% python3 -q
>>> import numpy as np
>>> import numpy.linalg as la
>>> np.set_printoptions(precision=4, suppress=True, linewidth=140, sign=" ")
>>> feats = np.loadtxt("block9.csv", delimiter=",")
>>> feats
array([[ 0.,  0.,  0.,  2.,  0.,  1.,  0., -3.],
       [ 0.,  0.,  0., -2., -1., -2., -1.,  2.],
       [ 0.,  0.,  0.,  3.,  0.,  1., -1., -1.],
       [ 2., -2.,  3.,  0.,  0.,  0.,  0.,  0.],
       [ 0., -1.,  0.,  0.,  0.,  0.,  0.,  0.],
       [ 1., -2.,  1.,  0.,  0.,  0.,  0.,  0.],
       [ 0., -1., -1.,  0.,  0.,  0.,  0.,  0.],
       [-3.,  2., -1.,  0.,  0.,  0.,  0.,  0.]])
>>> round(float(la.norm(feats[5] - feats[7])), 4)
6.0
>>> np.round(la.norm(feats) ** 2 / la.norm(feats, 2) ** 2, 4)
np.float64(2.3424)
>>> round(float(la.norm(feats, "nuc")), 4)
18.3987
>>> evals, evecs = la.eigh(feats)
>>> np.round(la.svd(feats, compute_uv=False), 4) + 0
array([ 5.8441,  5.8441,  2.0076,  2.0076,  1.3477,  1.3477,  0.    ,  0.    ])
>>> np.round(la.eigvalsh(feats @ feats), 4) + 0
array([  0.    ,   0.    ,   1.8162,   1.8162,   4.0304,   4.0304,  34.1534,  34.1534])
>>> np.round(evecs.T @ feats @ evecs, 4) + 0
array([[-5.8441,  0.    ,  0.    ,  0.    ,  0.    ,  0.    ,  0.    ,  0.    ],
       [ 0.    , -2.0076,  0.    ,  0.    ,  0.    ,  0.    ,  0.    ,  0.    ],
       [ 0.    ,  0.    , -1.3477,  0.    ,  0.    ,  0.    ,  0.    ,  0.    ],
       [ 0.    ,  0.    ,  0.    ,  0.    ,  0.    ,  0.    ,  0.    ,  0.    ],
       [ 0.    ,  0.    ,  0.    ,  0.    ,  0.    ,  0.    ,  0.    ,  0.    ],
       [ 0.    ,  0.    ,  0.    ,  0.    ,  0.    ,  1.3477,  0.    ,  0.    ],
       [ 0.    ,  0.    ,  0.    ,  0.    ,  0.    ,  0.    ,  2.0076,  0.    ],
       [ 0.    ,  0.    ,  0.    ,  0.    ,  0.    ,  0.    ,  0.    ,  5.8441]])
>>> round(float(evals.sum()), 4), np.trace(feats)
(0.0, np.float64(0.0))
>>> rng = np.random.default_rng(3592)
>>> z = rng.permutation(8)
>>> z
array([ 2,  5,  4,  7,  3,  6,  1,  0])
>>> M2 = feats[z][:, z]
>>> np.diag(M2)
array([ 0.,  0.,  0.,  0.,  0.,  0.,  0.,  0.])
>>> np.trace(M2)
np.float64(0.0)
